% python3 -q
>>> import numpy as np
>>> np.set_printoptions(precision=2, suppress=True, linewidth=140, floatmode="fixed")
>>> M = np.load("test6.npy")
>>> print(M)
[[0 3 1]
 [0 3 1]
 [2 3 3]
 [3 2 0]
 [0 1 1]]
>>> rng = np.random.default_rng(62813)
>>> other = M + rng.integers(-2, 3, (5, 1)) @ rng.integers(-2, 3, (1, 3))
>>> print(other)
[[0 3 1]
 [2 2 0]
 [4 2 2]
 [1 3 1]
 [0 1 1]]
>>> print(np.linalg.matrix_rank(other - M, tol=1e-8))
1
>>> print(other - M)
[[ 0  0  0]
 [ 2 -1 -1]
 [ 2 -1 -1]
 [-2  1  1]
 [ 0  0  0]]
>>> other = np.array([[-3, -3, 1], [2, 1, -2]])
>>> W2 = np.kron(other, M)
>>> print(round(float(np.linalg.norm(W2, 2)), 2), round(float(np.linalg.norm(other, 2) * np.linalg.norm(M, 2)), 2))
34.74 34.74
>>> f, r1 = M[4], M[1]
>>> print(f @ f)
2
>>> print(f @ r1)
4
>>> p = (f @ r1) / (f @ f) * f
>>> print(p)
[0.00 2.00 2.00]
>>> print((r1 - p) @ f)
0.0
>>> data = np.load("x.npy")
>>> print(data)
[[ 1.80  0.20  0.10]
 [-0.60 -1.90  0.50]
 [ 0.20 -1.50 -1.60]
 [-0.10  0.80 -0.70]
 [-1.20 -0.10  1.00]
 [ 0.90  0.90  1.80]
 [ 0.50 -1.80  2.30]
 [ 1.80  0.10 -1.10]
 [-1.00 -0.90 -0.30]
 [ 1.00 -0.20 -0.70]
 [ 0.80 -0.60 -1.30]
 [ 1.20  2.00  0.00]
 [ 2.00  1.50 -5.50]
 [ 1.90 -1.30 -0.70]
 [ 0.30  0.70  2.30]
 [-0.90  0.30  1.00]
 [-1.30 -1.60  0.80]]
>>> t3 = np.stack([data, -2 * data, data[::-1]])
>>> print((t3 @ data.T).shape)
(3, 17, 17)
>>> print(np.einsum("bij,cij->bc", t3, t3))
[[ 100.56 -201.12  -21.40]
 [-201.12  402.24   42.80]
 [ -21.40   42.80  100.56]]
>>> print(t3.sum(axis=0))
[[-3.10 -1.80  0.70]
 [-0.30  2.20  0.50]
 [ 0.10  2.20  3.90]
 [ 2.00 -2.10  0.00]
 [ 3.20  1.60 -6.50]
 [ 0.30  1.10 -1.80]
 [ 0.30  1.20 -3.60]
 [-0.80 -0.30  0.40]
 [ 0.00  0.00  0.00]
 [ 0.80  0.30 -0.40]
 [-0.30 -1.20  3.60]
 [-0.30 -1.10  1.80]
 [-3.20 -1.60  6.50]
 [-2.00  2.10  0.00]
 [-0.10 -2.20 -3.90]
 [ 0.30 -2.20 -0.50]
 [ 3.10  1.80 -0.70]]
>>> print(np.linalg.matrix_rank(t3))
[3 3 3]
>>> labels = rng.integers(0, 3, 4)
>>> A = np.triu((labels[:, None] == labels) & (rng.random((4, 4)) < 0.8), 1).astype(int)
>>> A += A.T
>>> print(A)
[[0 0 0 0]
 [0 0 1 1]
 [0 1 0 1]
 [0 1 1 0]]
>>> print(round(np.linalg.eigvalsh(A).min(), 2))
-1.0
>>> print([round(float(np.linalg.det(A[:i, :i])), 2) + 0 for i in range(1, 5)])
[0.0, 0.0, 0.0, 0.0]
>>> print(np.all(np.linalg.eigvalsh(A) > 0))
False
>>> Xs = (data - data.mean(axis=0)) / data.std(axis=0)
>>> print(np.argwhere(np.abs(Xs) > 2))
[[12  2]]
>>> print(Xs.std(axis=0))
[1.00 1.00 1.00]
>>> beta = np.linalg.lstsq(np.delete(Xs, 2, axis=1), Xs[:, 2])[0]
>>> print(round(float(1 - np.var(Xs[:, 2] - np.delete(Xs, 2, axis=1) @ beta)), 2))
0.2
>>> print(beta)
[-0.42 -0.07]
>>> print(A - A[0])
[[0 0 0 0]
 [0 0 1 1]
 [0 1 0 1]
 [0 1 1 0]]
>>> print(np.round(np.linalg.norm(A), 2))
2.45
>>> print(A.sum(axis=1))
[0 2 2 2]
>>> print(A.sum(axis=0))
[0 2 2 2]
>>> print(np.linalg.svd(A, compute_uv=False))
[2.00 1.00 1.00 0.00]
>>> np.linalg.rank(A)
Traceback (most recent call last):
  File "<python-input-43>", line 1, in <module>
    np.linalg.rank(A)
    ^^^^^^^^^^^^^^
AttributeError: module 'numpy.linalg' has no attribute 'rank'
>>> print(np.abs(A).max())
1
>>> A[:, 4]
Traceback (most recent call last):
  File "<python-input-45>", line 1, in <module>
    A[:, 4]
    ~^^^^^^
IndexError: index 4 is out of bounds for axis 1 with size 4
>>> print(A.mean(axis=0))
[0.00 0.50 0.50 0.50]
>>> print(np.allclose(A[:-1].T @ np.linalg.lstsq(A[:-1].T, A[-1])[0], A[-1]))
False
>>> print(np.linalg.lstsq(A[:-1].T, A[-1])[2])
2
>>> print(np.einsum("ij,ji->", A, A))
6
>>> print(round(float(np.linalg.eigvals(A).sum().real), 2))
-0.0
>>> print(round(np.linalg.det(2 * A), 2), np.round(np.linalg.det(A), 2))
0.0 0.0
>>> W2 = np.array([[4, 2, 6, 2], [9, 1, 3, 5], [0, 3, 0, 7], [2, 3, 6, 0]])
>>> E = (rng.random((21, 4)) < 0.25) @ W2
>>> print(E)
[[ 0  0  0  0]
 [ 0  0  0  0]
 [ 2  3  6  0]
 [11  4  9  5]
 [ 0  3  0  7]
 [ 4  5  6  9]
 [ 0  0  0  0]
 [ 2  3  6  0]
 [ 0  0  0  0]
 [ 4  5  6  9]
 [13  6  9 14]
 [ 9  1  3  5]
 [11  4  9  5]
 [ 2  3  6  0]
 [ 0  3  0  7]
 [ 0  3  0  7]
 [ 0  0  0  0]
 [ 4  2  6  2]
 [ 9  1  3  5]
 [13  6  9 14]
 [ 0  3  0  7]]
>>> # rows 0 and 1 are equal
>>> x = np.array([1, 3, 5, 0])
>>> rhs = E @ x
>>> print(np.round(np.linalg.pinv(E) @ E, 2) + 0)
[[1.00 0.00 0.00 0.00]
 [0.00 1.00 0.00 0.00]
 [0.00 0.00 1.00 0.00]
 [0.00 0.00 0.00 1.00]]
>>> print(np.round(np.linalg.solve(E.T @ E, E.T @ rhs), 2) + 0)
[1.00 3.00 5.00 0.00]
>>> print(rhs)
[ 0  0 41 68  9 49  0 41  0 49 76 27 68 41  9  9  0 40 27 76  9]
>>> rhs = rhs + 0.05 * rng.normal(size=21)
>>> print(rhs.round(2) + 0)
[-0.03  0.00 40.98 68.00  9.02 49.01 -0.04 41.01 -0.01 49.03 75.95 27.01 68.03 41.02  8.99  9.00 -0.10 39.94 26.95 75.98  8.96]
>>> beta, *_ = np.linalg.lstsq(E, rhs)
>>> print(beta)
[ 1.00  3.02  4.99 -0.01]
>>> w1 = np.array([[2, 2, 0, 2, 0], [2, 2, 1, 0, 0], [2, 0, 1, 1, 1], [2, 1, 3, 1, 2]])
>>> beta = np.array([2, 2, 2, 2, 3])
>>> act = np.maximum(E @ w1 + beta, 0)
>>> print(act)
[[ 2  2  2  2  3]
 [ 2  2  2  2  3]
 [24 12 11 12  9]
 [60 37 30 38 22]
 [22 15 26  9 17]
 [50 29 40 25 27]
 [ 2  2  2  2  3]
 [24 12 11 12  9]
 [ 2  2  2  2  3]
 [50 29 40 25 27]
 [86 54 59 51 40]
 [38 27 21 28 16]
 [60 37 30 38 22]
 [24 12 11 12  9]
 [22 15 26  9 17]
 [22 15 26  9 17]
 [ 2  2  2  2  3]
 [30 16 16 18 13]
 [38 27 21 28 16]
 [86 54 59 51 40]
 [22 15 26  9 17]]
>>> print((act > 0).astype(int))
[[1 1 1 1 1]
 [1 1 1 1 1]
 [1 1 1 1 1]
 [1 1 1 1 1]
 [1 1 1 1 1]
 [1 1 1 1 1]
 [1 1 1 1 1]
 [1 1 1 1 1]
 [1 1 1 1 1]
 [1 1 1 1 1]
 [1 1 1 1 1]
 [1 1 1 1 1]
 [1 1 1 1 1]
 [1 1 1 1 1]
 [1 1 1 1 1]
 [1 1 1 1 1]
 [1 1 1 1 1]
 [1 1 1 1 1]
 [1 1 1 1 1]
 [1 1 1 1 1]
 [1 1 1 1 1]]
>>> print(np.linalg.matrix_rank(act))
5
>>> W2 = np.array([[-3, 0], [-3, 3], [2, -2], [-2, -1], [0, 3]])
>>> print(w1 @ W2)
[[-16   4]
 [-10   4]
 [ -6   0]
 [ -5   2]]
>>> print(act @ W2)
[[ -12    9]
 [ -12    9]
 [-110   29]
 [-307   79]
 [ -77   35]
 [-207   63]
 [ -12    9]
 [-110   29]
 [ -12    9]
 [-207   63]
 [-404  113]
 [-209   59]
 [-307   79]
 [-110   29]
 [ -77   35]
 [ -77   35]
 [ -12    9]
 [-142   37]
 [-209   59]
 [-404  113]
 [ -77   35]]
>>> hat = E @ np.linalg.solve(E.T @ E, E.T)
>>> print(np.round(np.linalg.eigvalsh(hat), 2) + 0)
[0.00 0.00 0.00 0.00 0.00 0.00 0.00 0.00 0.00 0.00 0.00 0.00 0.00 0.00 0.00 0.00 0.00 1.00 1.00 1.00 1.00]
>>> print(np.diag(hat))
[0.00 0.00 0.24 0.28 0.21 0.25 0.00 0.24 0.00 0.25 0.29 0.23 0.28 0.24 0.21 0.21 0.00 0.36 0.23 0.29 0.21]
>>> print(round(float(np.trace(hat)), 2))
4.0
>>> print(np.allclose(hat @ hat, hat))
True
>>> Xs = E - E.mean(axis=0)
>>> left, sig, vt = np.linalg.svd(Xs, full_matrices=False)
>>> print(sig)
[30.13 15.34  9.12  1.26]
>>> print(np.round(Xs.mean(axis=0), 2) + 0)
[0.00 0.00 0.00 0.00]
>>> print(vt[0] * np.sign(vt[0, np.abs(vt[0]).argmax()]))
[0.67 0.24 0.45 0.55]
>>> print(np.searchsorted(np.cumsum(sig ** 2) / (sig ** 2).sum(), 0.9) + 1)
2
>>> print(np.round(sig ** 2 / (sig ** 2).sum(), 2) + 0)
[0.74 0.19 0.07 0.00]
>>> print(np.linalg.matrix_rank(Xs))
4
>>> labels = E[:, 1] > np.median(E[:, 1])
>>> f = E[labels].mean(axis=0) - E[~labels].mean(axis=0)
>>> print(round(float((((E - E.mean(axis=0)) @ f > 0) == labels).mean()), 2))
0.9
>>> print(f)
[7.47 3.33 6.00 6.67]
>>> print(np.argsort(-np.abs(f).round(6), kind="stable"))
[0 3 2 1]
>>> W0 = np.load("out4.npy")
>>> print(W0)
[[1 1 0 0]
 [1 1 1 0]
 [0 1 1 1]
 [0 0 1 1]]
>>> # symmetric
>>> hat = np.triu(np.array([[-4, 8, 4, -1], [-8, 3, -3, -2], [-7, 8, -8, 6], [6, 1, 5, -9]]), 1) + np.eye(4)
>>> other = hat @ W0 @ np.linalg.inv(hat)
>>> print(hat @ W0 - W0 @ hat)
[[  8.00   4.00  10.00   6.00]
 [  0.00 -11.00  -6.00  -8.00]
 [  0.00   0.00   9.00   2.00]
 [  0.00   0.00   0.00  -6.00]]
>>> print(round(float(np.linalg.det(other)), 2))
-1.0
>>> print(np.poly(other))
[ 1.00 -4.00  3.00  2.00 -1.00]
>>> print(np.trace(other), np.trace(W0))
4.0 4
>>> w, evecs = np.linalg.eigh(W0)
>>> print(np.unique(w.round(6) + 0, return_counts=True)[1])
[1 1 1 1]
>>> print(np.linalg.svd(W0, compute_uv=False))
[2.62 1.62 0.62 0.38]
>>> print(round(float(w.sum()), 2), np.trace(W0))
4.0 4
>>> print(np.round(evecs.T @ evecs, 2) + 0)
[[1.00 0.00 0.00 0.00]
 [0.00 1.00 0.00 0.00]
 [0.00 0.00 1.00 0.00]
 [0.00 0.00 0.00 1.00]]
>>> print((w > 1e-8).sum(), (w < -1e-8).sum())
3 1
>>> print(np.linalg.eigvalsh(W0 @ W0))
[0.15 0.38 2.62 6.85]
>>> print(w)
[-0.62  0.38  1.62  2.62]
>>> w, evecs = np.linalg.eig(W0)
>>> print(np.sort(np.linalg.eigvals(W0 @ W0)))
[0.15 0.38 2.62 6.85]
>>> t3 = np.stack([W0, 2 * W0, W0[::-1]])
>>> print(np.linalg.det(t3))
[ -1.00 -16.00  -1.00]
>>> print(np.linalg.norm(t3, axis=(1, 2)))
[3.16 6.32 3.16]
>>> print(np.linalg.matrix_rank(t3.reshape(3, -1)))
2
>>> print((t3 @ W0.T).shape)
(3, 4, 4)
>>> print(np.einsum("bij,cij->bc", t3, t3))
[[10 20  4]
 [20 40  8]
 [ 4  8 10]]
>>> feats = np.load("run19.npy")
>>> print(feats)
[[ 1 -1  1 -1  1 -1  1 -1]
 [ 1  1 -1 -1 -1 -1  1  1]
 [ 1  1 -1 -1  1  1 -1 -1]]
>>> other = np.array([[0, -2], [2, 0], [1, -1], [1, 0], [-2, -1], [2, 1], [2, 2], [1, 0]])
>>> print(np.linalg.matrix_rank(np.vstack([feats, other.T])))
5
>>> print(np.vstack([feats, other.T]).shape)
(5, 8)
>>> print(np.einsum("ij->j", feats))
[ 3  1 -1 -3  1 -1  1 -1]
>>> other = feats / np.linalg.norm(feats, axis=1, keepdims=True)
>>> G = other @ other.T
>>> print(G[2].round(2) + 0)
[0.00 0.00 1.00]
>>> print((G - 2 * np.eye(3)).round(6).argmax(axis=1))
[1 0 0]
>>> print((np.abs(G) > 0.9).astype(int))
[[1 0 0]
 [0 1 0]
 [0 0 1]]
>>> print(np.degrees(np.arccos(np.clip(G[2, 1], -1, 1))))
90.0
>>> w, evecs = np.linalg.eigh(A)
>>> x = np.array([2, 0, 1, 1])
>>> print(round(float(x @ A @ x / (x @ x)), 2), round(w[0], 2), np.round(w[-1], 2))
0.33 -1.0 2.0
>>> print((np.sign(evecs[:, -1].round(6)) == np.sign(evecs[0, -1].round(6))).astype(int))
[1 0 0 0]
>>> m1 = np.loadtxt("block9.csv", delimiter=",")
>>> print(m1)
[[ 0.79 -0.36  0.07  0.50]
 [-0.36  0.40  0.12  0.83]
 [ 0.07  0.12  0.98 -0.17]
 [ 0.50  0.83 -0.17 -0.17]]
>>> other = m1 / np.linalg.norm(m1, axis=1, keepdims=True)
>>> G = other @ other.T
>>> print(G[2].round(2) + 0)
[0.00 0.00 1.00 0.00]
>>> print(np.degrees(np.arccos(np.clip(G[2, 1], -1, 1))))
90.0
>>> print(np.linalg.norm(other, axis=1))
[1.00 1.00 1.00 1.00]
>>> labels = rng.permutation(4)
>>> print(labels)
[1 3 2 0]
>>> other = m1[labels][:, labels]
>>> print(np.sort(np.abs(np.linalg.eigvals(other))))
[1.00 1.00 1.00 1.00]
>>> print(np.allclose(other, m1))
False
>>> left, sig, vt = np.linalg.svd(m1, full_matrices=False)
>>> print((sig > 1e-8).sum())
4
>>> print(left.shape, sig.shape, vt.shape)
(4, 4) (4,) (4, 4)
>>> print(sig / sig[0])
[1.00 1.00 1.00 1.00]
>>> print(np.round(left.T @ left, 2) + 0)
[[1.00 0.00 0.00 0.00]
 [0.00 1.00 0.00 0.00]
 [0.00 0.00 1.00 0.00]
 [0.00 0.00 0.00 1.00]]
>>> print(sig)
[1.00 1.00 1.00 1.00]
>>> w, evecs = np.linalg.eigh(m1)
>>> x = np.array([0, 0, -1, 2])
>>> print(round(x @ m1 @ x / (x @ x), 2), round(w[0], 2), round(w[-1], 2))
0.2 -1.0 1.0
>>> print(evecs * np.maximum(w, 0) @ evecs.T)
[[ 0.89 -0.18  0.04  0.25]
 [-0.18  0.70  0.06  0.42]
 [ 0.04  0.06  0.99 -0.08]
 [ 0.25  0.42 -0.08  0.42]]
>>> print(np.round(np.abs(m1).sum(axis=1).max(), 2), np.round(np.abs(w).max(), 2))
1.71 1.0
>>> X = np.load("mat.npy")
>>> print(X)
[[-1.00  1.00  0.00]
 [ 0.00 -1.00  1.00]
 [ 0.00  0.00 -1.00]]
>>> x = np.array([3, 0, 4])
>>> print(np.linalg.norm(X @ x) <= np.linalg.norm(X, 2) * np.linalg.norm(x) + 1e-9)
True
>>> print(X @ (2 * x))
[-6.00  8.00 -8.00]
>>> print(np.einsum("ij,j->i", X, x))
[-3.00  4.00 -4.00]
>>> def softmax(z):
...     e = np.exp(z - z.max(axis=-1, keepdims=True))
...     return e / e.sum(axis=-1, keepdims=True)
... 
>>> print(softmax(X).sum(axis=1))
[1.00 1.00 1.00]
>>> print(np.round(softmax(10 * X[2]), 2) + 0)
[0.50 0.50 0.00]
>>> att = X @ X.T / np.sqrt(3)
>>> print(softmax(att).round(6).argmax(axis=1))
[0 1 2]
>>> print(softmax(att))
[[0.67 0.12 0.21]
 [0.13 0.74 0.13]
 [0.30 0.17 0.53]]
>>> labels = rng.permutation(3)
>>> other = X[:, labels] * rng.choice([-1, 1], 3)
>>> print(other)
[[ 0.00  1.00 -1.00]
 [ 1.00 -0.00  1.00]
 [-1.00 -0.00 -0.00]]
>>> left, _, vt = np.linalg.svd(X.T @ other)
>>> print(np.round(np.linalg.lstsq(X, other)[0], 2) + 0)
[[ 0.00 -1.00  0.00]
 [ 0.00  0.00 -1.00]
 [ 1.00  0.00  0.00]]
>>> hat = np.triu(np.array([[-2, -1, -1], [-1, -2, 2], [-1, -2, 0]]), 1) + np.eye(3)
>>> other = hat @ X @ np.linalg.inv(hat)
>>> print(np.round(np.linalg.det(other), 2))
-1.0
>>> print(other)
[[-1.00  1.00 -3.00]
 [ 0.00 -1.00  1.00]
 [ 0.00  0.00 -1.00]]
>>> print(np.linalg.matrix_rank(other))
3
